$ python3 -q
>>> import numpy as np
>>> from numpy import linalg as LA
>>> np.set_printoptions(precision=1, suppress=True, linewidth=140)
>>> A = np.load("block7.npy")
>>> print(A)
[[0 1 0 2 0 0]
 [0 0 2 3 3 3]
 [0 0 0 2 3 0]
 [0 0 0 0 1 0]
 [0 0 0 0 0 2]
 [0 0 0 0 0 0]]
>>> left, sig, vt = LA.svd(A)
>>> print(np.argmax(sig[:-1] / (sig[1:] + 1e-6)) + 1)
5
>>> other = left[:, :5] @ np.diag(sig[:5]) @ vt[:5]
>>> round(np.abs(A - other).max(), 1)
np.float64(0.0)
>>> round(LA.norm(A - other) / LA.norm(A), 1)
np.float64(0.0)
>>> E = np.load("layer4.npy")
>>> E
array([[-38.7, -19.6,  40. ,  60.8,   0.6],
       [-40.9, -20.8,  40.7,  59.5,  -0.1],
       [-41.4, -19.6,  39.9,  60.4,  -0.9],
       [-39.9, -20.5,  39.7,  61.1,  -0.2],
       [-38.6, -18.5,  40.8,  60.5,  -0.5],
       [-39.4, -19.4,  38.7,  59.7,  -0.3],
       [-39.5, -20. ,  39. ,  59.3,  -1.8],
       [-38.6, -19.9,  41.3,  58.6,   1.9],
       [-39.8, -20.7,  39.2,  60.3,  -1.4],
       [-40.3, -19.6,  38.9,  60.3,  -0.8],
       [-39.7, -20.6,  39.3,  60.7,  -0.1],
       [-39.7, -21.2,  40.7,  58.4,  -0.4],
       [-39.4, -20.2,  39.2,  60.3,  -0.8],
       [-40.4, -20.7,  41.4,  58.8,   0.1],
       [-41.5, -20.5,  39.3,  59.1,  -0.6],
       [-42.2, -18.3,  39.9,  58.6,  -1.1],
       [-40.3, -20.2,  38.4,  61.1,   1. ],
       [-39.7, -21.1,  39.4,  62.5,   0.6],
       [-41.4, -19.8,  37.7,  61.8,   0.3],
       [-39.2, -18.8,  40. ,  60.9,   0.9],
       [-38.7, -19. ,  40.9,  58.8,  -0.1],
       [-38.4, -19.4,  39.8,  60.3,   0.3],
       [-39.9, -20. ,  41.6,  60.2,  -0.1],
       [-40.9, -20.7,  39.8,  59.3,  -0.2],
       [-39.1, -19.3,  38.6,  61.4,   2. ],
       [-40.1, -20.1,  38.8,  57.9,  -1. ],
       [-40.4, -19.6,  38.9,  60.3,   0.6],
       [-40.6, -19.7,  39.6,  61.5,   1.4],
       [-39.6, -20.1,  38.1,  59.6,  -0.5]])
>>> C2 = np.cov(E, rowvar=False)
>>> np.argwhere(np.triu(np.abs(np.corrcoef(E.T)) > 0.8, 1))
array([], shape=(0, 2), dtype=int64)
>>> print(C2.round(1) + 0)
[[ 0.9  0.1  0.2  0.1  0.2]
 [ 0.1  0.5  0.   0.   0.1]
 [ 0.2  0.   1.  -0.4  0.1]
 [ 0.1  0.  -0.4  1.2  0.4]
 [ 0.2  0.1  0.1  0.4  0.8]]
>>> left, sig, vt = LA.svd(C2, full_matrices=False)
>>> np.round(left.T @ left, 1) + 0
array([[1., 0., 0., 0., 0.],
       [0., 1., 0., 0., 0.],
       [0., 0., 1., 0., 0.],
       [0., 0., 0., 1., 0.],
       [0., 0., 0., 0., 1.]])
>>> sig / sig[0]
array([1. , 0.8, 0.4, 0.3, 0.2])
>>> left.shape, sig.shape, vt.shape
((5, 5), (5,), (5, 5))
>>> (sig > 1e-8).sum()
np.int64(5)
>>> round(np.sqrt((sig ** 2).sum()), 1), np.round(LA.norm(C2), 1)
(np.float64(2.3), np.float64(2.3))
>>> np.round(left.T @ C2 @ vt.T, 1) + 0
array([[1.7, 0. , 0. , 0. , 0. ],
       [0. , 1.3, 0. , 0. , 0. ],
       [0. , 0. , 0.7, 0. , 0. ],
       [0. , 0. , 0. , 0.5, 0. ],
       [0. , 0. , 0. , 0. , 0.4]])
>>> np.allclose(left * sig @ vt, C2)
True
>>> np.round(vt @ vt.T, 1) + 0
array([[1., 0., 0., 0., 0.],
       [0., 1., 0., 0., 0.],
       [0., 0., 1., 0., 0.],
       [0., 0., 0., 1., 0.],
       [0., 0., 0., 0., 1.]])
